$ ipython --no-banner

In [1]: import numpy as np

In [2]: np.set_printoptions(precision=2, suppress=True, linewidth=100, legacy="1.25")

In [3]: rnd = lambda a: np.round(a, 2) + 0

In [4]: feats = np.loadtxt("a.csv", delimiter=",")

In [5]: print(rnd(feats))
[[ 17.93  39.94   4.85  11.17  -5.11  -2.69  64.05]
 [ 15.36  35.93   4.51  10.19  -6.35   0.32  55.35]
 [  8.37  24.32   3.62   7.25  -8.38   6.5   32.2 ]
 [  7.62  22.97   3.52   6.9   -8.44   6.93  29.75]
 [  3.71  15.39   2.95   4.83  -7.9    7.99  17.05]
 [  0.19   6.14   1.92   2.08  -4.65   5.29   4.9 ]
 [ -0.36   2.52   1.1    0.9   -2.24   2.58   1.6 ]
 [ -0.18   0.58   0.33   0.21  -0.57   0.64   0.31]
 [  3.17  -2.43  -3.69  -1.03   2.52  -2.03  -1.21]
 [  4.56  -2.52  -5.17  -1.12   2.31  -1.09  -1.71]
 [  5.78  -2.43  -6.48  -1.12   1.76   0.29  -2.33]
 [ 12.28  -0.6  -14.35  -0.45  -5.9   15.21  -9.46]
 [ 12.88  -0.36 -15.16  -0.34  -6.98  17.2  -10.48]
 [ 16.94   1.44 -21.15   0.53 -16.05  33.64 -19.38]
 [ 21.04   3.49 -28.18   1.69 -28.52  55.85 -32.3 ]]

In [6]: # rank 3

In [7]: C2 = feats.T @ feats

In [8]: rnd(np.linalg.svd(feats, compute_uv=False) ** 2)
Out[8]: array([16005.21,  9364.2 ,   445.97,     0.  ,     0.  ,     0.  ,     0.  ])

In [9]: rnd(np.diag(C2))
Out[9]: array([ 1809.97,  4318.92,  1842.32,   364.31,  1466.82,  4979.56, 11033.49])

In [10]: np.allclose(C2, C2.T)
Out[10]: True

In [11]: rnd(np.trace(C2)), rnd((feats ** 2).sum())
Out[11]: (25815.38, 25815.38)

In [12]: rnd(np.linalg.eigvalsh(C2)[::-1])
Out[12]: array([16005.21,  9364.2 ,   445.97,     0.  ,     0.  ,     0.  ,     0.  ])

In [13]: np.linalg.matrix_rank(C2)
Out[13]: 3

In [14]: M = np.abs(np.array([[-1, -2, 0, -4, 0, -3, 0],
    ...:     [3, -1, 3, 3, 4, -2, 5],
    ...:     [3, 4, 3, 1, 4, 3, 1],
    ...:     [1, 1, 3, -5, 2, -1, 5],
    ...:     [5, -3, 4, 3, 4, -3, 1],
    ...:     [-1, 5, -2, 5, 4, 3, -1],
    ...:     [3, -2, -4, 3, 4, -2, 0]])) + np.eye(7)

In [15]: M = M / M.sum(axis=1, keepdims=True)

In [16]: rnd(M)
Out[16]: 
array([[0.18, 0.18, 0.  , 0.36, 0.  , 0.27, 0.  ],
       [0.14, 0.09, 0.14, 0.14, 0.18, 0.09, 0.23],
       [0.15, 0.2 , 0.2 , 0.05, 0.2 , 0.15, 0.05],
       [0.05, 0.05, 0.16, 0.32, 0.11, 0.05, 0.26],
       [0.21, 0.12, 0.17, 0.12, 0.21, 0.12, 0.04],
       [0.05, 0.23, 0.09, 0.23, 0.18, 0.18, 0.05],
       [0.16, 0.11, 0.21, 0.16, 0.21, 0.11, 0.05]])

In [17]: rnd(np.linalg.matrix_power(M, 100))
Out[17]: 
array([[0.13, 0.13, 0.14, 0.2 , 0.15, 0.13, 0.11],
       [0.13, 0.13, 0.14, 0.2 , 0.15, 0.13, 0.11],
       [0.13, 0.13, 0.14, 0.2 , 0.15, 0.13, 0.11],
       [0.13, 0.13, 0.14, 0.2 , 0.15, 0.13, 0.11],
       [0.13, 0.13, 0.14, 0.2 , 0.15, 0.13, 0.11],
       [0.13, 0.13, 0.14, 0.2 , 0.15, 0.13, 0.11],
       [0.13, 0.13, 0.14, 0.2 , 0.15, 0.13, 0.11]])

In [18]: M.sum(axis=1)
Out[18]: array([1., 1., 1., 1., 1., 1., 1.])

In [19]: rnd(np.linalg.matrix_power(M, 2))
Out[19]: 
array([[0.09, 0.13, 0.11, 0.27, 0.12, 0.13, 0.15],
       [0.14, 0.13, 0.15, 0.19, 0.16, 0.14, 0.09],
       [0.14, 0.15, 0.13, 0.17, 0.16, 0.15, 0.09],
       [0.12, 0.12, 0.17, 0.2 , 0.16, 0.11, 0.12],
       [0.14, 0.15, 0.12, 0.2 , 0.14, 0.15, 0.09],
       [0.12, 0.13, 0.14, 0.2 , 0.16, 0.12, 0.13],
       [0.14, 0.14, 0.14, 0.19, 0.15, 0.14, 0.09]])

In [20]: p = np.eye(7)[6]

In [21]: for _ in range(6):
    ...:     p = p @ M
    ...:     print(p.round(2))
    ...: 
[0.16 0.11 0.21 0.16 0.21 0.11 0.05]
[0.14 0.14 0.14 0.19 0.15 0.14 0.09]
[0.13 0.14 0.14 0.2  0.15 0.14 0.11]
[0.13 0.13 0.14 0.2  0.15 0.13 0.11]
[0.13 0.13 0.14 0.2  0.15 0.13 0.11]
[0.13 0.13 0.14 0.2  0.15 0.13 0.11]

In [22]: rnd(np.linalg.norm(M, "nuc"))
Out[22]: 2.05

In [23]: rnd(np.linalg.norm(M, axis=0))
Out[23]: array([0.38, 0.4 , 0.4 , 0.59, 0.45, 0.41, 0.36])

In [24]: print(rnd(np.linalg.norm(M[1] - M[3])))
0.22

In [25]: rnd(np.linalg.norm(M, 2))
Out[25]: 1.02

In [26]: Y = M / np.linalg.norm(M, axis=1, keepdims=True)

In [27]: C2 = Y @ Y.T

In [28]: (np.abs(C2) > 0.9).astype(int)
Out[28]: 
array([[1, 0, 0, 0, 0, 0, 0],
       [0, 1, 0, 0, 0, 0, 0],
       [0, 0, 1, 0, 1, 0, 1],
       [0, 0, 0, 1, 0, 0, 0],
       [0, 0, 1, 0, 1, 0, 1],
       [0, 0, 0, 0, 0, 1, 0],
       [0, 0, 1, 0, 1, 0, 1]])

In [29]: rnd(C2[5])
Out[29]: array([0.82, 0.77, 0.84, 0.72, 0.84, 1.  , 0.85])

In [30]: (C2 - 2 * np.eye(7)).round(6).argmax(axis=1)
Out[30]: array([5, 6, 4, 1, 6, 6, 4])

In [31]: Q, evecs = np.linalg.qr(M[:, :4])[0], np.linalg.qr(M[:, 4:])[0]

In [32]: sig = np.linalg.svd(Q.T @ evecs, compute_uv=False)

In [33]: rnd(sig)
Out[33]: array([1.  , 0.95, 0.79])

In [34]: print(rnd(np.linalg.norm(Q @ Q.T - evecs @ evecs.T, 2)))
1.0

In [35]: rnd(np.degrees(np.arccos(sig.clip(0, 1))))
Out[35]: array([ 1.93, 18.41, 37.51])

In [36]: (sig > 0.9).sum()
Out[36]: 2

In [37]: mat = np.loadtxt("case6.csv", delimiter=",")

In [38]: print(mat)
[[ 2.  0.  1. -3.  3. -3. -1.]
 [-3. -3.  1.  1.  1.  2. -3.]
 [ 1. -2.  2.  2. -2.  1. -1.]
 [-1. -3.  3.  1. -1. -3. -3.]
 [-2. -1. -2. -3. -3.  3.  1.]
 [-3.  3.  1.  0.  2. -3. -2.]
 [-2.  3.  0.  1.  1.  1.  3.]]

In [39]: np.argsort(-np.linalg.norm(feats, axis=0).round(6), kind="stable")[:3]
Out[39]: array([6, 5, 1])

In [40]: np.linalg.matrix_rank(feats, rtol=0.1)
Out[40]: 3

In [41]: rnd(np.linalg.norm(feats, 2) / np.linalg.norm(feats))
Out[41]: 0.79

In [42]: Y = np.array([[0, 5, 5],
    ...:     [4, 5, 4],
    ...:     [0, 2, 5],
    ...:     [3, 2, 5],
    ...:     [4, 1, 0],
    ...:     [0, 1, 3],
    ...:     [1, 2, 3]])

In [43]: W2 = np.array([[5, -2, 5, -3, 5, -1], [-1, 0, 0, 5, -4, -4], [-5, -4, 5, -4, 1, 4]])

In [44]: E = Y @ W2

In [45]: E
Out[45]: 
array([[-30, -20,  25,   5, -15,   0],
       [ -5, -24,  40,  -3,   4,  -8],
       [-27, -20,  25, -10,  -3,  12],
       [-12, -26,  40, -19,  12,   9],
       [ 19,  -8,  20,  -7,  16,  -8],
       [-16, -12,  15,  -7,  -1,   8],
       [-12, -14,  20,  -5,   0,   3]])

In [46]: C2 = E.T @ E

In [47]: np.diag(C2)
Out[47]: array([2559, 2456, 5475,  618,  651,  426])

In [48]: rnd(np.linalg.eigvalsh(C2)[::-1])
Out[48]: array([9483.87, 2127.94,  573.19,    0.  ,    0.  ,    0.  ])

In [49]: np.trace(C2), (E ** 2).sum()
Out[49]: (12185, 12185)

In [50]: rnd(np.linalg.svd(E, compute_uv=False) ** 2)
Out[50]: array([9483.87, 2127.94,  573.19,    0.  ,    0.  ,    0.  ])

In [51]: C2
Out[51]: 
array([[ 2559,  1780, -2205,   402,   687,  -708],
       [ 1780,  2456, -3620,   876,  -164,  -356],
       [-2205, -3620,  5475, -1350,   495,   360],
       [  402,   876, -1350,   618,  -390,  -282],
       [  687,  -164,   495,  -390,   651,   -96],
       [ -708,  -356,   360,  -282,   -96,   426]])

In [52]: np.allclose(C2, C2.T)
Out[52]: True

In [53]: Q, _ = np.linalg.qr(np.array([[0.4, -0.3, 1.3, -0.8, 2.3, 0.6, 0.2],
    ...:     [-0.4, 0.7, 0.5, 0.9, -0.2, 0.0, -0.3],
    ...:     [0.8, 0.0, -0.3, -1.2, -1.1, 0.1, 1.7],
    ...:     [0.5, 2.5, 1.2, 1.0, 0.2, -0.9, -0.3],
    ...:     [0.3, 1.4, -1.2, 0.4, -1.3, -0.6, 1.3],
    ...:     [-1.9, 0.4, -1.5, -0.1, -0.8, 0.0, 1.4],
    ...:     [1.0, -1.2, -0.6, -2.7, 1.9, -0.5, -2.0]]))

In [54]: evecs, _ = np.linalg.qr(np.array([[-0.7, -1.7, -1.5, -1.6, -0.4, -0.9],
    ...:     [2.3, -0.9, -0.7, 0.9, -0.4, -0.1],
    ...:     [-0.6, 0.6, 1.5, -3.2, -1.0, -0.4],
    ...:     [0.6, -0.8, -0.2, 0.0, 0.3, -1.8],
    ...:     [0.6, 1.0, -0.5, 0.2, -0.2, -0.5],
    ...:     [0.0, -1.2, -1.5, 1.9, -1.2, 0.5]]))

In [55]: sig = 20 * 0.7 ** np.arange(6)

In [56]: arr = Q[:, :6] * sig @ evecs[:6]

In [57]: print(rnd(arr))
[[ -0.18   4.45  -3.86   0.93   2.63  -2.8 ]
 [ -3.83  -1.22   0.23   2.66   0.43   0.81]
 [  2.53   6.54   3.26  -3.21   0.15   0.43]
 [ -9.76   5.44   0.96  -3.93   1.99   2.73]
 [ -3.5    1.53   2.18  -6.07  -5.57   1.73]
 [ -5.02 -10.     5.75   7.9   -3.9   -5.56]
 [  5.89   3.77  -0.25  -7.     2.14  -4.08]]

In [58]: u, r1 = arr[1], arr[5]

In [59]: rnd(u @ u)
Out[59]: 24.14

In [60]: rnd(u @ r1)
Out[60]: 47.64

In [61]: p = (u @ r1) / (u @ u) * u

In [62]: print(np.linalg.matrix_rank(np.outer(u, r1)))
1

In [63]: rnd((r1 - p) @ u)
Out[63]: 0.0

In [64]: rnd(r1 - p)
Out[64]: array([ 2.53, -7.59,  5.29,  2.64, -4.75, -7.15])

In [65]: Q, evecs = np.linalg.qr(arr[:, :2])[0], np.linalg.qr(arr[:, 2:])[0]

In [66]: sig = np.linalg.svd(Q.T @ evecs, compute_uv=False)

In [67]: print(rnd(np.degrees(np.arccos(sig.clip(0, 1)))))
[23.32 58.1 ]

In [68]: print((sig > 0.9).sum())
1

In [69]: proj = arr @ np.linalg.solve(arr.T @ arr, arr.T)

In [70]: rnd(np.diag(proj))
Out[70]: array([1.  , 0.13, 1.  , 0.95, 0.98, 0.99, 0.95])

In [71]: rnd(proj @ arr[:, 0])
Out[71]: array([-0.18, -3.83,  2.53, -9.76, -3.5 , -5.02,  5.89])

In [72]: F = np.array([[0, 0, -2, 0, 0, 0, 0],
    ...:     [0, -3, 3, 0, 0, 0, 0],
    ...:     [0, -2, 0, 0, 0, 0, 0],
    ...:     [0, 0, 2, 0, 3, 0, 0],
    ...:     [2, 0, 0, 0, 0, 0, 0],
    ...:     [0, 0, 0, 0, -2, 0, 0],
    ...:     [0, 0, 0, 0, 3, -1, 0],
    ...:     [0, 0, 0, 0, 0, 0, 0],
    ...:     [0, 0, 0, 0, 1, 0, 0]])

In [73]: # rows and columns are dependent

In [74]: rank = np.linalg.matrix_rank(F)

In [75]: rank
Out[75]: 5

In [76]: ns = np.linalg.svd(F)[2][rank:].T

In [77]: [int(np.linalg.matrix_rank(np.delete(F, i, axis=0))) for i in range(9)]
Out[77]: [5, 5, 5, 5, 4, 5, 4, 5, 5]

In [78]: [int(np.linalg.matrix_rank(F[:i])) for i in range(1, len(F) + 1)]
Out[78]: [1, 2, 2, 3, 4, 4, 5, 5, 5]

In [79]: ns @ ns.T
Out[79]: 
array([[0., 0., 0., 0., 0., 0., 0.],
       [0., 0., 0., 0., 0., 0., 0.],
       [0., 0., 0., 0., 0., 0., 0.],
       [0., 0., 0., 1., 0., 0., 0.],
       [0., 0., 0., 0., 0., 0., 0.],
       [0., 0., 0., 0., 0., 0., 0.],
       [0., 0., 0., 0., 0., 0., 1.]])

In [80]: np.linalg.matrix_rank(F.T @ F), np.linalg.matrix_rank(F @ F.T)
Out[80]: (5, 5)

In [81]: F @ ns
Out[81]: 
array([[0., 0.],
       [0., 0.],
       [0., 0.],
       [0., 0.],
       [0., 0.],
       [0., 0.],
       [0., 0.],
       [0., 0.],
       [0., 0.]])

In [82]: rng = np.random.default_rng(907)

In [83]: W0 = np.eye(3, dtype=int)[rng.permutation(3)]

In [84]: W0
Out[84]: 
array([[0, 1, 0],
       [0, 0, 1],
       [1, 0, 0]])

In [85]: np.linalg.matrix_power(W0, 2)
Out[85]: 
array([[0, 0, 1],
       [1, 0, 0],
       [0, 1, 0]])

In [86]: W0.sum(axis=1)
Out[86]: array([1, 1, 1])

In [87]: print(np.linalg.matrix_power(W0, 100))
[[0 1 0]
 [0 0 1]
 [1 0 0]]

In [88]: print(W0 @ np.ones(3))
[1. 1. 1.]

In [89]: p = np.eye(3)[1]

In [90]: for _ in range(6):
    ...:     p = p @ W0
    ...:     print(p.round(2))
    ...: 
[0. 0. 1.]
[1. 0. 0.]
[0. 1. 0.]
[0. 0. 1.]
[1. 0. 0.]
[0. 1. 0.]

In [91]: Q = W0.astype(float).copy()

In [92]: for j in range(3):
    ...:     Q[:, j] -= Q[:, :j] @ (Q[:, :j].T @ Q[:, j])
    ...:     Q[:, j] /= np.linalg.norm(Q[:, j])
    ...: 

In [93]: Q.T @ Q
Out[93]: 
array([[1., 0., 0.],
       [0., 1., 0.],
       [0., 0., 1.]])

In [94]: Q.T @ W0
Out[94]: 
array([[1., 0., 0.],
       [0., 1., 0.],
       [0., 0., 1.]])

In [95]: print(rnd(np.linalg.norm(W0, "nuc")))
3.0

In [96]: rnd(np.linalg.norm(W0, axis=0))
Out[96]: array([1., 1., 1.])

In [97]: print(rnd(np.linalg.norm(W0, 1)), rnd(np.linalg.norm(W0, np.inf)))
1.0 1.0

In [98]: A = np.array([[2, -1, 0, -3, 3, -1, -1, 2, 3, -2],
    ...:     [-3, -3, -1, 2, -1, -1, 2, 0, -1, 2],
    ...:     [-3, 1, 0, 2, 0, -1, -1, 1, -1, -1],
    ...:     [1, 3, -2, 3, -3, -1, -2, 3, 2, 3],
    ...:     [-3, -2, -3, 0, 1, 1, -3, 1, -3, 0],
    ...:     [-2, -3, -3, 3, 2, -2, -3, 0, 3, -2],
    ...:     [2, 1, 3, 1, -1, 3, 0, 3, -2, -3],
    ...:     [-3, 2, 2, 1, 1, 2, -1, 2, -2, -1],
    ...:     [3, 3, -2, -3, -1, 3, 3, -3, 2, 0],
    ...:     [3, -3, -2, 0, -1, 2, -1, 3, 1, 0]]) * (rng.random((10, 10)) < 0.3)

In [99]: A
Out[99]: 
array([[ 0,  0,  0,  0,  0,  0,  0,  2,  3,  0],
       [-3, -3,  0,  0, -1, -1,  2,  0,  0,  2],
       [-3,  0,  0,  0,  0,  0, -1,  1, -1,  0],
       [ 0,  0, -2,  3,  0, -1, -2,  0,  0,  3],
       [ 0,  0, -3,  0,  0,  1,  0,  0, -3,  0],
       [ 0,  0,  0,  0,  2,  0,  0,  0,  0, -2],
       [ 0,  1,  3,  0,  0,  3,  0,  3,  0,  0],
       [-3,  0,  2,  0,  0,  0,  0,  0,  0, -1],
       [ 0,  3,  0,  0, -1,  0,  0,  0,  0,  0],
       [ 0, -3,  0,  0, -1,  0,  0,  0,  0,  0]])

In [100]: Y = A ** -1
---------------------------------------------------------------------------
ValueError                                Traceback (most recent call last)
Cell In[100], line 1
----> 1 Y = A ** -1

ValueError: Integers to negative integer powers are not allowed.

In [101]: Y = np.linalg.inv(A)

In [102]: rnd(np.linalg.det(A) * Y)
Out[102]: 
array([[ -2376.,    648.,   1296.,      0.,  -2808.,   3618.,   1152.,  -5940.,   3426.,   3162.],
       [     0.,      0.,      0.,      0.,      0.,      0.,      0.,      0.,   1998.,  -1998.],
       [ -3564.,    972.,   1944.,      0.,  -4212.,   2430.,   1728.,  -2916.,   2142.,   1746.],
       [  -864.,   2052.,  -3888.,   3996.,    432.,   7128.,   1872.,   1836.,   6816.,   5388.],
       [     0.,      0.,      0.,      0.,      0.,      0.,      0.,      0.,  -5994.,  -5994.],
       [  5832.,  -4860.,  -9720.,      0.,   9072., -12150.,   -648.,  14580., -12042.,  -7398.],
       [  -648.,   4536.,  -2916.,      0.,    324.,   5346.,   1404.,  -1620.,   5112.,   1044.],
       [ -2268.,   3888.,   7776.,      0.,  -4860.,   9720.,   2916., -11664.,   9234.,   6318.],
       [  5508.,  -2592.,  -5184.,      0.,   3240.,  -6480.,  -1944.,   7776.,  -6156.,  -4212.],
       [     0.,      0.,      0.,      0.,      0.,  -5994.,      0.,      0.,  -5994.,  -5994.]])

In [103]: rnd(np.linalg.inv(Y))
Out[103]: 
array([[ 0.,  0.,  0.,  0.,  0.,  0.,  0.,  2.,  3.,  0.],
       [-3., -3.,  0.,  0., -1., -1.,  2.,  0.,  0.,  2.],
       [-3.,  0.,  0.,  0.,  0.,  0., -1.,  1., -1.,  0.],
       [ 0.,  0., -2.,  3.,  0., -1., -2.,  0.,  0.,  3.],
       [ 0.,  0., -3.,  0.,  0.,  1.,  0.,  0., -3.,  0.],
       [ 0.,  0.,  0.,  0.,  2.,  0.,  0.,  0.,  0., -2.],
       [ 0.,  1.,  3.,  0.,  0.,  3.,  0.,  3.,  0.,  0.],
       [-3.,  0.,  2.,  0.,  0.,  0.,  0.,  0.,  0., -1.],
       [ 0.,  3.,  0.,  0., -1.,  0.,  0.,  0.,  0.,  0.],
       [ 0., -3.,  0.,  0., -1.,  0.,  0.,  0.,  0.,  0.]])
